>>> import numpy as np
>>> from numpy import linalg as LA
>>> np.set_printoptions(precision=3, suppress=True, linewidth=140)
>>> M = np.array([[3, 2, 2, 1, 2, 2, 3, 1],
...     [2, 3, 2, 2, 1, 2, 2, 3],
...     [2, 2, 3, 2, 2, 1, 2, 2],
...     [1, 2, 2, 3, 2, 2, 1, 2],
...     [2, 1, 2, 2, 3, 2, 2, 1],
...     [2, 2, 1, 2, 2, 3, 2, 2],
...     [3, 2, 2, 1, 2, 2, 3, 2],
...     [1, 3, 2, 2, 1, 2, 2, 3]])
>>> ev, V = LA.eigh(M)
>>> x = np.array([3, 1, 1, 3, 2, 3, 1, 2])
>>> print((np.sign(V[:, -1].round(6)) == np.sign(V[0, -1].round(6))).astype(int))
[1 1 1 1 1 1 1 1]
>>> np.abs(M).sum(axis=1).max(), round(float(np.abs(ev).max()), 3)
(np.int64(17), 16.036)
>>> Y = M / LA.norm(M, axis=1, keepdims=True)
>>> C2 = Y @ Y.T
>>> (np.abs(C2) > 0.9).astype(int)
array([[1, 0, 1, 0, 1, 1, 1, 0],
       [0, 1, 1, 1, 0, 1, 1, 1],
       [1, 1, 1, 1, 1, 0, 1, 1],
       [0, 1, 1, 1, 1, 1, 0, 1],
       [1, 0, 1, 1, 1, 1, 1, 0],
       [1, 1, 0, 1, 1, 1, 1, 1],
       [1, 1, 1, 0, 1, 1, 1, 0],
       [0, 1, 1, 1, 0, 1, 0, 1]])
>>> np.argwhere(np.triu(np.abs(C2) > 0.95, 1))
array([[0, 6],
       [1, 7]])
>>> C2[1]
array([0.881, 1.   , 0.934, 0.92 , 0.834, 0.934, 0.923, 0.987])
>>> LA.norm(Y, axis=1)
array([1., 1., 1., 1., 1., 1., 1., 1.])
>>> x = np.array([-1, 1, 1, -1, 1, 2, 1, 0])
>>> print(M @ x)
[9 8 7 7 8 9 9 9]
>>> LA.norm(M @ x) <= LA.norm(M, 2) * LA.norm(x) + 1e-9
np.True_
>>> M @ np.ones(8)
array([16., 17., 16., 15., 15., 16., 17., 16.])
>>> np.sign((M @ x).round(6))
array([1, 1, 1, 1, 1, 1, 1, 1])
>>> print(np.einsum("ij,j->i", M, x))
[9 8 7 7 8 9 9 9]
>>> M * x
array([[-3,  2,  2, -1,  2,  4,  3,  0],
       [-2,  3,  2, -2,  1,  4,  2,  0],
       [-2,  2,  3, -2,  2,  2,  2,  0],
       [-1,  2,  2, -3,  2,  4,  1,  0],
       [-2,  1,  2, -2,  3,  4,  2,  0],
       [-2,  2,  1, -2,  2,  6,  2,  0],
       [-3,  2,  2, -1,  2,  4,  3,  0],
       [-1,  3,  2, -2,  1,  4,  2,  0]])
>>> A = np.load("a.npy")
>>> A
array([[ -2,  -2,  -2,  -2,  -2],
       [ -2,  -4,  -4,  -4,  -4],
       [ -2,  -4,  -6,  -6,  -6],
       [ -2,  -4,  -6,  -8,  -8],
       [ -2,  -4,  -6,  -8, -10]])
>>> # symmetric
>>> [round(float(x), 3) for x in LA.svd(M, compute_uv=False)[:3]]
[16.036, 3.414, 2.551]
>>> print(LA.cond(M) > 100)
True
>>> r0 = np.array([1, 0, 1, 2, 1, 1, 2, 2, 2])
>>> rng = np.random.default_rng(550099)
>>> J = np.outer(rng.normal(size=36), r0) + 0.02 * rng.normal(size=(36, 9))
>>> J.round(3) + 0
array([[-0.316, -0.019, -0.345, -0.634, -0.313, -0.282, -0.63 , -0.654, -0.654],
       [-0.055,  0.024, -0.064, -0.134, -0.025, -0.058, -0.102, -0.093, -0.118],
       [ 0.154, -0.009,  0.172,  0.392,  0.188,  0.181,  0.342,  0.337,  0.33 ],
       [-0.883, -0.019, -0.855, -1.706, -0.81 , -0.834, -1.696, -1.704, -1.717],
       [ 0.179,  0.002,  0.186,  0.37 ,  0.153,  0.19 ,  0.376,  0.365,  0.401],
       [ 0.526, -0.003,  0.536,  1.042,  0.532,  0.518,  1.07 ,  1.082,  1.074],
       [-0.189,  0.029, -0.146, -0.345, -0.141, -0.16 , -0.359, -0.328, -0.348],
       [ 0.215, -0.018,  0.186,  0.397,  0.227,  0.22 ,  0.381,  0.384,  0.372],
       [ 0.057, -0.002,  0.013,  0.143,  0.069,  0.073,  0.141,  0.138,  0.146],
       [-0.593,  0.016, -0.601, -1.176, -0.609, -0.613, -1.215, -1.229, -1.231],
       [-0.39 , -0.014, -0.404, -0.814, -0.415, -0.427, -0.833, -0.812, -0.787],
       [ 0.349, -0.037,  0.359,  0.663,  0.291,  0.333,  0.621,  0.681,  0.628],
       [ 0.93 , -0.03 ,  0.933,  1.806,  0.905,  0.911,  1.81 ,  1.822,  1.87 ],
       [-1.127, -0.018, -1.097, -2.228, -1.085, -1.129, -2.249, -2.235, -2.221],
       [ 0.891,  0.023,  0.908,  1.8  ,  0.883,  0.891,  1.732,  1.758,  1.754],
       [ 0.73 ,  0.042,  0.686,  1.368,  0.655,  0.669,  1.394,  1.358,  1.377],
       [ 1.462,  0.032,  1.455,  2.943,  1.474,  1.474,  2.937,  2.918,  2.881],
       [ 0.957, -0.042,  0.909,  1.871,  0.91 ,  0.952,  1.836,  1.884,  1.85 ],
       [ 0.244,  0.01 ,  0.235,  0.5  ,  0.275,  0.311,  0.52 ,  0.49 ,  0.52 ],
       [-0.081,  0.015, -0.05 , -0.142, -0.108, -0.064, -0.157, -0.142, -0.165],
       [-1.279, -0.031, -1.278, -2.613, -1.288, -1.316, -2.562, -2.581, -2.567],
       [ 0.186, -0.01 ,  0.196,  0.374,  0.175,  0.15 ,  0.378,  0.398,  0.39 ],
       [-0.455,  0.022, -0.533, -1.034, -0.525, -0.518, -1.013, -1.025, -1.072],
       [-0.976, -0.023, -0.969, -1.966, -0.994, -1.002, -1.959, -1.98 , -1.98 ],
       [ 0.014,  0.007,  0.042,  0.12 ,  0.019,  0.048,  0.143,  0.108,  0.096],
       [-0.785,  0.001, -0.753, -1.51 , -0.773, -0.728, -1.519, -1.534, -1.505],
       [ 0.288,  0.021,  0.256,  0.558,  0.271,  0.291,  0.585,  0.584,  0.558],
       [-0.116,  0.   , -0.097, -0.255, -0.126, -0.15 , -0.239, -0.22 , -0.279],
       [ 1.866,  0.036,  1.857,  3.704,  1.85 ,  1.884,  3.717,  3.696,  3.731],
       [-0.051, -0.004, -0.039, -0.079, -0.047, -0.047, -0.04 , -0.061, -0.045],
       [ 0.924,  0.036,  0.865,  1.763,  0.887,  0.913,  1.764,  1.787,  1.777],
       [-0.771,  0.009, -0.78 , -1.542, -0.791, -0.767, -1.555, -1.519, -1.516],
       [-0.668, -0.001, -0.625, -1.357, -0.687, -0.672, -1.341, -1.285, -1.308],
       [ 0.426, -0.034,  0.41 ,  0.819,  0.398,  0.417,  0.822,  0.848,  0.816],
       [-1.557,  0.012, -1.551, -3.089, -1.559, -1.531, -3.067, -3.082, -3.078],
       [ 1.668, -0.012,  1.692,  3.404,  1.685,  1.678,  3.42 ,  3.42 ,  3.371]])
>>> Xs = (J - J.mean(axis=0)) / J.std(axis=0)
>>> print(Xs.std(axis=0))
[1. 1. 1. 1. 1. 1. 1. 1. 1.]
>>> coef = LA.lstsq(np.delete(Xs, 1, axis=1), Xs[:, 1])[0]
>>> np.round(1 - np.var(Xs[:, 1] - np.delete(Xs, 1, axis=1) @ coef), 3)
np.float64(0.167)
>>> np.abs(coef).argmax()
np.int64(5)
>>> X = np.load("m.npy")
>>> X
array([[ -1.8,  -0.2, -17. ,  -2.2,   0.8,   1.2],
       [ -1.5,  -1.4,  11. ,   1.2,   1.9,   0.8],
       [  2.1,   0.2,   2. ,   0.5,  -0.3,  -0.2],
       [  3.3,  -0.2,  -4. ,   2. ,   0.3,  -1.3],
       [ -1.9,  -1.2,  11. ,  -1.3,   0. ,  -0.5],
       [  1.4,  -0.4, -13. ,  -0.1,  -1.1,   1.1],
       [  1.3,  -0.4, -18. ,   0.5,  -1. ,  -1.6],
       [  0.4,   0.6,   4. ,  -0.5,   1.4,  -0.5]])
>>> q, r_ = LA.qr(X)
>>> print(np.round(np.trace(q @ q.T), 3))
6.0
>>> print(np.allclose(r_.T @ r_, X.T @ X))
True
>>> print(np.round(abs(r_[0, 0]), 3), round(float(LA.norm(X[:, 0])), 3))
5.311 5.311
>>> feats = np.load("arr.npy")
>>> feats
array([[0., 1., 1., 1., 1., 1., 1., 1.],
       [1., 0., 1., 1., 1., 1., 1., 1.],
       [1., 1., 0., 1., 1., 1., 1., 1.],
       [1., 1., 1., 0., 1., 1., 1., 1.],
       [1., 1., 1., 1., 0., 1., 1., 1.],
       [1., 1., 1., 1., 1., 0., 1., 1.],
       [1., 1., 1., 1., 1., 1., 0., 1.],
       [1., 1., 1., 1., 1., 1., 1., 0.]])
>>> # symmetric
>>> ev, V = LA.eigvalsh(feats)
Traceback (most recent call last):
  File "<python-input-44>", line 1, in <module>
    ev, V = LA.eigvalsh(feats)
    ^^^^^
ValueError: too many values to unpack (expected 2)
>>> ev, V = LA.eigh(feats)
>>> print(LA.svd(feats, compute_uv=False))
[7. 1. 1. 1. 1. 1. 1. 1.]
>>> print(LA.eigvalsh(feats @ feats))
[ 1.  1.  1.  1.  1.  1.  1. 49.]
>>> ev
array([-1., -1., -1., -1., -1., -1., -1.,  7.])
>>> np.round(V @ np.diag(ev) @ V.T, 3) + 0
array([[0., 1., 1., 1., 1., 1., 1., 1.],
       [1., 0., 1., 1., 1., 1., 1., 1.],
       [1., 1., 0., 1., 1., 1., 1., 1.],
       [1., 1., 1., 0., 1., 1., 1., 1.],
       [1., 1., 1., 1., 0., 1., 1., 1.],
       [1., 1., 1., 1., 1., 0., 1., 1.],
       [1., 1., 1., 1., 1., 1., 0., 1.],
       [1., 1., 1., 1., 1., 1., 1., 0.]])
>>> round(ev.sum(), 3), np.trace(feats)
(np.float64(0.0), np.float64(0.0))
>>> np.all(LA.eigvalsh(feats) > 0)
np.False_
>>> [round(float(LA.det(feats[:i, :i])), 2) + 0 for i in range(1, 9)]
[0.0, -1.0, 2.0, -3.0, 4.0, -5.0, 6.0, -7.0]
>>> x = np.array([-2, 1, 1, 0, 2, -2, 1, 0])
>>> feats @ np.eye(8)[6]
array([1., 1., 1., 1., 1., 1., 0., 1.])
>>> LA.norm(feats @ x) <= LA.norm(feats, 2) * LA.norm(x) + 1e-9
np.True_
>>> feats * x
array([[-0.,  1.,  1.,  0.,  2., -2.,  1.,  0.],
       [-2.,  0.,  1.,  0.,  2., -2.,  1.,  0.],
       [-2.,  1.,  0.,  0.,  2., -2.,  1.,  0.],
       [-2.,  1.,  1.,  0.,  2., -2.,  1.,  0.],
       [-2.,  1.,  1.,  0.,  0., -2.,  1.,  0.],
       [-2.,  1.,  1.,  0.,  2., -0.,  1.,  0.],
       [-2.,  1.,  1.,  0.,  2., -2.,  0.,  0.],
       [-2.,  1.,  1.,  0.,  2., -2.,  1.,  0.]])
>>> (feats @ x).argmax()
np.int64(0)
>>> m1 = np.loadtxt("dump.csv", delimiter=",")
>>> m1
array([[1.   , 0.2  , 0.04 , 0.008],
       [0.2  , 1.   , 0.2  , 0.04 ],
       [0.04 , 0.2  , 1.   , 0.2  ],
       [0.008, 0.04 , 0.2  , 1.   ]])
>>> ev, V = LA.eigh(m1)
>>> x = np.array([1, 1, 0, 0])
>>> LA.eigvalsh(m1[1:, 1:])
array([0.736, 0.96 , 1.304])
>>> print(x @ m1 @ x)
2.4
>>> lab = rng.permutation(4)
>>> print(lab)
[1 0 3 2]
>>> Y = m1[lab][:, lab]
>>> round(LA.det(Y), 3), np.round(LA.det(m1[lab]), 3)
(np.float64(0.885), np.float64(0.885))
>>> L = LA.cholesky(m1)
>>> LA.eigvalsh(m1).min() > 0
np.True_
>>> m1 / np.sqrt(np.outer(np.diag(m1), np.diag(m1)))
array([[1.   , 0.2  , 0.04 , 0.008],
       [0.2  , 1.   , 0.2  , 0.04 ],
       [0.04 , 0.2  , 1.   , 0.2  ],
       [0.008, 0.04 , 0.2  , 1.   ]])
>>> round(np.prod(np.diag(L)) ** 2, 3), round(LA.det(m1), 3)
(np.float64(0.885), np.float64(0.885))
>>> lab = rng.permutation(4)
>>> Y = m1[:, lab] * rng.choice([-1, 1], 4)
>>> Y
array([[-0.2  ,  1.   , -0.008,  0.04 ],
       [-1.   ,  0.2  , -0.04 ,  0.2  ],
       [-0.2  ,  0.04 , -0.2  ,  1.   ],
       [-0.04 ,  0.008, -1.   ,  0.2  ]])
>>> U, _, Vh = LA.svd(m1.T @ Y)
>>> np.round(LA.lstsq(m1, Y)[0], 3) + 0
array([[ 0.,  1.,  0.,  0.],
       [-1.,  0.,  0.,  0.],
       [ 0.,  0.,  0.,  1.],
       [ 0.,  0., -1.,  0.]])
>>> lab
array([1, 0, 3, 2])
>>> r0 = np.array([0, 1, 2, 0])
>>> Y = m1 + np.outer(r0, np.eye(4)[2])
>>> LA.matrix_rank(LA.inv(Y) - LA.inv(m1), tol=1e-8)
np.int64(1)
>>> round(LA.det(Y) / LA.det(m1), 3), np.round(1 + LA.solve(m1, r0)[2], 3)
(np.float64(2.958), np.float64(2.958))
>>> W0 = np.load("test15.npy")
>>> W0
array([[  2,   2,  -1,  -1,   1,  -2,   1,   0,   1,   0,   2,   2],
       [  1,   3,  -2,  -1,  -1,  -3,   0,   0,   2,   0,   3,   0],
       [  3,   3,  -3,   1,  -3,  -5,  -2,   2,   4,  -2,   3,   1],
       [  2,   2,  -5,   1,  -4,  -6,  -1,   2,   3,  -3,   5,  -1],
       [  3,   2,  -3,  -1,  -3,  -5,   1,   2,   1,  -1,   6,  -2],
       [  4,   1,  -1,  -1,  -2,  -5,  -1,   2,   3,   0,   8,  -1],
       [  5,   3,  -2,   1,  -4,  -7,  -3,   0,   2,   2,  10,  -3],
       [  5,   2,  -3,   2,  -3,  -6,  -3,   2,   0,   1,  10,  -2],
       [  6,   4,  -3,   3,  -1,  -7,  -2,   4,   0,  -1,  10,  -2],
       [  4,   5,  -5,   5,   1,  -8,  -4,   5,  -1,  -2,  10,   0],
       [  3,   3,  -3,   4,   0,  -6,  -4,   4,   1,   0,   9,  -1],
       [  3,   3,  -1,   6,   1,  -5,  -6,   6,   0,   1,  11,  -3],
       [  4,   4,   0,   5,  -1,  -6,  -7,   5,   1,  -1,  12,  -2],
       [  3,   3,   1,   3,  -3,  -5,  -5,   5,   3,  -1,  11,   0],
       [  2,   2,  -1,   5,  -5,  -6,  -4,   7,   4,  -1,   9,  -1],
       [  0,   0,   0,   3,  -6,  -5,  -5,   9,   2,   0,   8,  -1],
       [  2,  -2,   1,   1,  -8,  -4,  -3,   9,   1,   1,   7,   1],
       [  4,  -2,  -1,   2,  -8,  -2,  -1,   8,   2,   2,   6,   2],
       [  4,   0,  -3,   1, -10,   0,  -3,   6,   4,   4,   4,   3],
       [  5,   0,  -4,   3,  -9,   0,  -3,   5,   2,   4,   3,   2],
       [  5,   2,  -3,   5, -11,   0,  -2,   4,   2,   6,   1,   4],
       [  7,   1,  -3,   7, -10,  -2,   0,   4,   3,   6,   2,   6],
       [  6,   1,  -4,   7, -11,  -4,   2,   3,   3,   4,   2,   5],
       [  7,  -1,  -2,   8, -11,  -2,   0,   4,   1,   5,   1,   4],
       [  6,  -3,  -2,   7, -10,  -2,   2,   2,   2,   6,   3,   6],
       [  6,  -1,  -2,   6, -11,  -1,   4,   2,   0,   8,   5,   8],
       [  4,  -1,  -2,   6, -13,  -2,   3,   3,   1,   8,   6,   9],
       [  6,  -3,   0,   7, -13,  -1,   2,   5,   3,   8,   8,  10]])
>>> lab = rng.permutation(5)
>>> Y = A[:, lab] * rng.choice([-1, 1], 5)
>>> Y
array([[-2,  2,  2,  2,  2],
       [-2,  4,  4,  4,  4],
       [-2,  6,  6,  6,  4],
       [-2,  6,  8,  8,  4],
       [-2,  6, 10,  8,  4]])
>>> U, _, Vh = LA.svd(A.T @ Y)
>>> lab
array([0, 2, 4, 3, 1])
>>> np.round(U @ Vh, 3) + 0
array([[ 1.,  0.,  0.,  0.,  0.],
       [ 0.,  0.,  0.,  0., -1.],
       [ 0., -1.,  0.,  0.,  0.],
       [ 0.,  0.,  0., -1.,  0.],
       [ 0.,  0., -1.,  0.,  0.]])
>>> np.round(LA.lstsq(A, Y)[0], 3) + 0
array([[ 1.,  0.,  0.,  0.,  0.],
       [ 0.,  0.,  0.,  0., -1.],
       [ 0., -1.,  0.,  0.,  0.],
       [ 0.,  0.,  0., -1.,  0.],
       [ 0.,  0., -1.,  0.,  0.]])
